% ipython --no-banner

In [1]: import numpy as np

In [2]: np.set_printoptions(precision=2, suppress=True, linewidth=100, sign=" ")

In [3]: def rd(a):
   ...:     return np.round(a, 2) + 0
   ...: 

In [4]: arr = np.load("run6.npy")

In [5]: print(rd(arr))
[[ 0.94  0.06 -0.02 -0.13 -0.09 -0.06 -0.09 -0.02  0.06 -0.13 -0.09  0.06 -0.13 -0.13]
 [ 0.06  0.94  0.02  0.13  0.09  0.06  0.09  0.02 -0.06  0.13  0.09 -0.06  0.13  0.13]
 [-0.02  0.02  0.99 -0.04 -0.03 -0.02 -0.03 -0.01  0.02 -0.04 -0.03  0.02 -0.04 -0.04]
 [-0.13  0.13 -0.04  0.69 -0.22 -0.13 -0.22 -0.04  0.13 -0.31 -0.22  0.13 -0.31 -0.31]
 [-0.09  0.09 -0.03 -0.22  0.84 -0.09 -0.16 -0.03  0.09 -0.22 -0.16  0.09 -0.22 -0.22]
 [-0.06  0.06 -0.02 -0.13 -0.09  0.94 -0.09 -0.02  0.06 -0.13 -0.09  0.06 -0.13 -0.13]
 [-0.09  0.09 -0.03 -0.22 -0.16 -0.09  0.84 -0.03  0.09 -0.22 -0.16  0.09 -0.22 -0.22]
 [-0.02  0.02 -0.01 -0.04 -0.03 -0.02 -0.03  0.99  0.02 -0.04 -0.03  0.02 -0.04 -0.04]
 [ 0.06 -0.06  0.02  0.13  0.09  0.06  0.09  0.02  0.94  0.13  0.09 -0.06  0.13  0.13]
 [-0.13  0.13 -0.04 -0.31 -0.22 -0.13 -0.22 -0.04  0.13  0.69 -0.22  0.13 -0.31 -0.31]
 [-0.09  0.09 -0.03 -0.22 -0.16 -0.09 -0.16 -0.03  0.09 -0.22  0.84  0.09 -0.22 -0.22]
 [ 0.06 -0.06  0.02  0.13  0.09  0.06  0.09  0.02 -0.06  0.13  0.09  0.94  0.13  0.13]
 [-0.13  0.13 -0.04 -0.31 -0.22 -0.13 -0.22 -0.04  0.13 -0.31 -0.22  0.13  0.69 -0.31]
 [-0.13  0.13 -0.04 -0.31 -0.22 -0.13 -0.22 -0.04  0.13 -0.31 -0.22  0.13 -0.31  0.69]]

In [6]: # symmetric

In [7]: print(np.all(np.linalg.eigvalsh(arr) > 0))
False

In [8]: print(rd(np.linalg.eigvalsh(arr).min()))
-1.0

In [9]: w1 = np.array([[-6, -8],
   ...:     [-8, 9],
   ...:     [-8, 0],
   ...:     [1, 9],
   ...:     [1, 7],
   ...:     [-6, 2],
   ...:     [8, -6],
   ...:     [-6, -4],
   ...:     [-4, 9],
   ...:     [1, 3],
   ...:     [-5, 2],
   ...:     [-9, -2],
   ...:     [5, 9],
   ...:     [8, -4]])

In [10]: beta = np.array([0, 0])

In [11]: H = np.maximum(arr @ w1 + beta, 0)

In [12]: print(rd(H))
[[  0.     0.  ]
 [  0.    10.21]
 [  0.     0.  ]
 [  0.     6.18]
 [  0.     4.99]
 [  0.     0.79]
 [  3.66   0.  ]
 [  0.     0.  ]
 [  0.    10.21]
 [  0.     0.18]
 [  0.     0.  ]
 [  0.     0.  ]
 [  0.     6.18]
 [  1.92   0.  ]]

In [13]: print((H > 0).astype(int))
[[ 0  0]
 [ 0  1]
 [ 0  0]
 [ 0  1]
 [ 0  1]
 [ 0  1]
 [ 1  0]
 [ 0  0]
 [ 0  1]
 [ 0  1]
 [ 0  0]
 [ 0  0]
 [ 0  1]
 [ 1  0]]

In [14]: cent = np.array([[7, 6, 1], [0, 6, 8]])

In [15]: print((H @ cent).round(6).argmax(axis=1))
[ 0  2  0  2  2  2  0  0  2  2  0  0  2  0]

In [16]: print(w1 @ cent)
[[-42 -84 -70]
 [-56   6  64]
 [-56 -48  -8]
 [  7  60  73]
 [  7  48  57]
 [-42 -24  10]
 [ 56  12 -40]
 [-42 -60 -38]
 [-28  30  68]
 [  7  24  25]
 [-35 -18  11]
 [-63 -66 -25]
 [ 35  84  77]
 [ 56  24 -24]]

In [17]: vec = np.array([0, -3])

In [18]: a = np.maximum(H @ vec, 0)

In [19]: print(rd(np.maximum(H @ vec, 0) - np.maximum(-H @ vec, 0)))
[  0.   -30.62   0.   -18.55 -14.96  -2.38   0.     0.   -30.62  -0.55   0.     0.   -18.55   0.  ]

In [20]: print(a)
[ 0.  0.  0.  0.  0.  0.  0.  0.  0.  0.  0.  0.  0.  0.]

In [21]: print(np.maximum(H @ (3 * vec), 0))
[ 0.  0.  0.  0.  0.  0.  0.  0.  0.  0.  0.  0.  0.  0.]

In [22]: rng = np.random.default_rng(39)

In [23]: labels = rng.permutation(14)

In [24]: print(labels)
[  4   6   0   2   1  10   7   3   9   5   8  11  12  13]

In [25]: A2 = arr[labels][:, labels]

In [26]: print(rd(np.trace(A2)))
12.0

In [27]: data = np.load("mat.npy")

In [28]: print(data)
[[  0  -4  -1  -1  -2   2   1   4   1   4   2   1  -4   5  -5]
 [  2  -4  -5   3   5   3   2   1  -5   3   4  -2   3  -5   5]
 [ -3   5  -4  -3  -4  -3   0   0  -2   3   5   0  -5   2   4]
 [ -4   5  -4   0  -2   1   2  -3  -2  -2  -2   5   4  -5   2]
 [ -4   4   9  -7 -12  -4  -3   2  11  -2  -6   5 -10  15 -15]]

In [29]: vec = np.array([6, 6, 7, 0, 6, 0, 2, 9, 8, 8, 9, 7, 7, 2, 8])

In [30]: print((data @ vec).argmax())
1

In [31]: print(data * vec)
[[   0  -24   -7    0  -12    0    2   36    8   32   18    7  -28   10  -40]
 [  12  -24  -35    0   30    0    4    9  -40   24   36  -14   21  -10   40]
 [ -18   30  -28    0  -24    0    0    0  -16   24   45    0  -35    4   32]
 [ -24   30  -28    0  -12    0    4  -27  -16  -16  -18   35   28  -10   16]
 [ -24   24   63    0  -72    0   -6   18   88  -16  -54   35  -70   30 -120]]

In [32]: print(data @ vec)
[   2   53   14  -38 -104]

In [33]: print(np.sign((data @ vec).round(6)))
[ 1  1  1 -1 -1]

In [34]: print(np.einsum("ij,j->i", data, vec))
[   2   53   14  -38 -104]

In [35]: M = np.eye(10, dtype=int)[rng.permutation(10)] * np.array([2, -2, 1, 1, 0, -1, -2, 1, 2, -2])

In [36]: print(M)
[[ 0  0  0  0  0  0  0  1  0  0]
 [ 0 -2  0  0  0  0  0  0  0  0]
 [ 0  0  0  1  0  0  0  0  0  0]
 [ 0  0  0  0  0  0 -2  0  0  0]
 [ 0  0  0  0  0  0  0  0  0 -2]
 [ 0  0  0  0  0 -1  0  0  0  0]
 [ 0  0  0  0  0  0  0  0  0  0]
 [ 0  0  1  0  0  0  0  0  0  0]
 [ 2  0  0  0  0  0  0  0  0  0]
 [ 0  0  0  0  0  0  0  0  2  0]]

In [37]: # looks like rank 9

In [38]: left, sig, Vh = np.linalg.svd(M)

In [39]: vecs = Vh[:(sig > 1e-8).sum()]

In [40]: vec = M[8] + 5 * M[5] + rng.integers(2) * np.eye(10)[6]

In [41]: print(vec)
[ 2.  0.  0.  0.  0. -5.  1.  0.  0.  0.]

In [42]: print(np.diag(vecs.T @ vecs))
[ 1.  1.  1.  1.  0.  1.  1.  1.  1.  1.]

In [43]: print(rd(np.linalg.norm(vec - vecs.T @ vecs @ vec)))
0.0

In [44]: print(rd(np.linalg.norm(M, axis=0)))
[ 2.  2.  1.  1.  0.  1.  2.  1.  2.  2.]

In [45]: print(rd(np.linalg.norm(M, 2)))
2.0

In [46]: print(rd(np.linalg.norm(M[4], 1)), rd(np.linalg.norm(M[4], np.inf)))
2.0 2.0

In [47]: left, sig, Vh = np.linalg.svd(M, full_matrices=False)

In [48]: print(Vh @ Vh.T)
[[ 1.  0.  0.  0.  0.  0.  0.  0.  0.  0.]
 [ 0.  1.  0.  0.  0.  0.  0.  0.  0.  0.]
 [ 0.  0.  1.  0.  0.  0.  0.  0.  0.  0.]
 [ 0.  0.  0.  1.  0.  0.  0.  0.  0.  0.]
 [ 0.  0.  0.  0.  1.  0.  0.  0.  0.  0.]
 [ 0.  0.  0.  0.  0.  1.  0.  0.  0.  0.]
 [ 0.  0.  0.  0.  0.  0.  1.  0.  0.  0.]
 [ 0.  0.  0.  0.  0.  0.  0.  1.  0.  0.]
 [ 0.  0.  0.  0.  0.  0.  0.  0.  1.  0.]
 [ 0.  0.  0.  0.  0.  0.  0.  0.  0.  1.]]

In [49]: print(sig / sig[0])
[ 1.   1.   1.   1.   1.   0.5  0.5  0.5  0.5  0. ]

In [50]: print(np.allclose(left * sig @ Vh, M))
True

In [51]: print(sig)
[ 2.  2.  2.  2.  2.  1.  1.  1.  1.  0.]

In [52]: print(rd(np.cumsum(sig ** 2) / np.sum(sig ** 2)))
[ 0.17  0.33  0.5   0.67  0.83  0.88  0.92  0.96  1.    1.  ]

In [53]: print(M.T @ M)
[[ 4  0  0  0  0  0  0  0  0  0]
 [ 0  4  0  0  0  0  0  0  0  0]
 [ 0  0  1  0  0  0  0  0  0  0]
 [ 0  0  0  1  0  0  0  0  0  0]
 [ 0  0  0  0  0  0  0  0  0  0]
 [ 0  0  0  0  0  1  0  0  0  0]
 [ 0  0  0  0  0  0  4  0  0  0]
 [ 0  0  0  0  0  0  0  1  0  0]
 [ 0  0  0  0  0  0  0  0  4  0]
 [ 0  0  0  0  0  0  0  0  0  4]]

In [54]: print(rd(np.linalg.svd(M, compute_uv=False)))
[ 2.  2.  2.  2.  2.  1.  1.  1.  1.  0.]

In [55]: print(M[:, 5] @ M[:, 1])
0

In [56]: left, sig, Vh = np.linalg.svd(M)

In [57]: print(sig)
[ 2.  2.  2.  2.  2.  1.  1.  1.  1.  0.]

In [58]: print(np.argmax(sig[:-1] / (sig[1:] + 1e-6)) + 1)
9

In [59]: A2 = left[:, :9] @ np.diag(sig[:9]) @ Vh[:9]

In [60]: print(np.abs(M - A2).max())
0.0

In [61]: print(A2)
[[ 0.  0.  0.  0.  0.  0.  0.  1.  0.  0.]
 [ 0. -2.  0.  0.  0.  0.  0.  0.  0.  0.]
 [ 0.  0.  0.  1.  0.  0.  0.  0.  0.  0.]
 [ 0.  0.  0.  0.  0.  0. -2.  0.  0.  0.]
 [ 0.  0.  0.  0.  0.  0.  0.  0.  0. -2.]
 [ 0.  0.  0.  0.  0. -1.  0.  0.  0.  0.]
 [ 0.  0.  0.  0.  0.  0.  0.  0.  0.  0.]
 [ 0.  0.  1.  0.  0.  0.  0.  0.  0.  0.]
 [ 2.  0.  0.  0.  0.  0.  0.  0.  0.  0.]
 [ 0.  0.  0.  0.  0.  0.  0.  0.  2.  0.]]

In [62]: print(np.linalg.matrix_rank(M, rtol=0.05))
9

In [63]: print(np.linalg.matrix_rank(A2))
9

In [64]: J = np.load("dump.npy")

In [65]: print(rd(J))
[[ -7.11 -21.95 -14.47  10.86  14.72 -25.82  -3.61]
 [ -7.06 -21.84 -14.39  10.8   14.65 -25.7   -3.59]
 [ -5.85 -19.03 -12.31   9.26  12.88 -22.7   -3.05]
 [ -5.33 -17.81 -11.42   8.61  12.1  -21.38  -2.81]
 [ -4.97 -16.97 -10.81   8.16  11.56 -20.48  -2.65]
 [ -3.03 -12.26  -7.46   5.75   8.54 -15.36  -1.71]
 [ -2.74 -11.55  -6.95   5.39   8.07 -14.58  -1.56]
 [ -2.27 -10.35  -6.13   4.81   7.28 -13.25  -1.31]
 [ -0.43  -5.34  -2.83   2.55   3.93  -7.59  -0.27]
 [ -0.39  -5.22  -2.75   2.5    3.85  -7.45  -0.25]
 [  0.52  -1.96  -0.84   1.21   1.54  -3.45   0.38]
 [  0.63  -1.04  -0.38   0.87   0.85  -2.18   0.49]
 [  0.62  -0.74  -0.24   0.74   0.61  -1.73   0.5 ]
 [  0.55  -0.38  -0.1    0.57   0.33  -1.13   0.47]
 [  0.55  -0.37  -0.1    0.57   0.32  -1.11   0.47]
 [  0.45  -0.19  -0.04   0.44   0.17  -0.74   0.4 ]
 [  0.31  -0.07  -0.01   0.3    0.07  -0.42   0.29]
 [  0.22  -0.03   0.     0.21   0.03  -0.27   0.21]
 [  0.15  -0.01   0.     0.15   0.01  -0.17   0.15]
 [  0.13  -0.01   0.     0.13   0.01  -0.15   0.13]
 [  0.02   0.     0.     0.02   0.    -0.02   0.02]
 [ -0.76  -0.15   0.08  -0.99   0.19   0.53  -0.91]
 [ -1.23  -0.27   0.33  -2.03   0.44   0.83  -1.7 ]
 [ -1.26  -0.28   0.36  -2.12   0.46   0.85  -1.76]
 [ -1.56  -0.29   0.71  -3.12   0.65   1.12  -2.41]
 [ -1.59  -0.29   0.75  -3.24   0.67   1.15  -2.49]
 [ -1.67  -0.27   0.9   -3.6    0.72   1.26  -2.7 ]
 [ -1.67  -0.27   0.91  -3.63   0.73   1.26  -2.72]
 [ -1.69  -0.27   0.94  -3.71   0.74   1.29  -2.77]
 [ -1.9   -0.14   1.53  -5.03   0.91   1.68  -3.5 ]
 [ -1.96  -0.07   1.8   -5.59   0.96   1.86  -3.79]
 [ -2.11   0.81   3.98  -9.66   1.17   3.33  -5.68]
 [ -2.08   1.16   4.68 -10.86   1.19   3.81  -6.18]
 [ -2.03   1.5    5.35 -11.99   1.18   4.28  -6.63]
 [ -1.9    2.15   6.57 -13.96   1.13   5.12  -7.39]
 [ -1.76   2.7    7.54 -15.5    1.07   5.81  -7.96]
 [ -1.67   3.04   8.14 -16.43   1.03   6.24  -8.29]
 [ -1.57   3.41   8.77 -17.4    0.97   6.69  -8.63]
 [ -1.54   3.51   8.94 -17.66   0.96   6.81  -8.72]
 [ -1.51   3.62   9.12 -17.93   0.94   6.94  -8.82]
 [ -1.37   4.08   9.89 -19.1    0.86   7.49  -9.21]
 [ -1.07   4.99  11.36 -21.29   0.69   8.56  -9.94]
 [ -0.97   5.29  11.83 -21.99   0.63   8.91 -10.16]
 [ -0.66   6.18  13.23 -24.03   0.43   9.94 -10.8 ]
 [ -0.5    6.65  13.94 -25.06   0.33  10.47 -11.12]]

In [66]: # rows and columns are dependent

In [67]: r = np.linalg.matrix_rank(J)

In [68]: print(r)
3

In [69]: ns = np.linalg.svd(J)[2][r:].T

In [70]: print([int(np.linalg.matrix_rank(J[:i])) for i in range(1, len(J) + 1)])
[1, 2, 3, 3, 3, 3, 3, 3, 3, 3, 3, 3, 3, 3, 3, 3, 3, 3, 3, 3, 3, 3, 3, 3, 3, 3, 3, 3, 3, 3, 3, 3, 3, 3, 3, 3, 3, 3, 3, 3, 3, 3, 3, 3, 3]

In [71]: print(np.allclose(J @ ns, 0))
True

In [72]: print([int(np.linalg.matrix_rank(J[:, :j + 1])) for j in range(7)])
[1, 2, 3, 3, 3, 3, 3]

In [73]: print(rd(ns @ ns.T))
[[ 0.51 -0.17 -0.29  0.    0.03  0.23 -0.29]
 [-0.17  0.69 -0.18  0.04  0.21 -0.28 -0.15]
 [-0.29 -0.18  0.64  0.33  0.    0.02 -0.02]
 [ 0.    0.04  0.33  0.36  0.13  0.05 -0.31]
 [ 0.03  0.21  0.    0.13  0.79  0.29  0.13]
 [ 0.23 -0.28  0.02  0.05  0.29  0.35  0.07]
 [-0.29 -0.15 -0.02 -0.31  0.13  0.07  0.67]]

In [74]: print(rd(np.linalg.norm(J) ** 2 / np.linalg.norm(J, 2) ** 2))
1.3

In [75]: print(rd(np.linalg.norm(J, "nuc")))
182.5

In [76]: print(rd(np.linalg.norm(J[29] - J[32])))
7.59

In [77]: print(rd(np.linalg.norm(J, axis=0)))
[ 16.45  50.93  46.81  72.06  33.45  64.76  34.4 ]

In [78]: print(rd(np.linalg.norm(J, 2)))
113.45
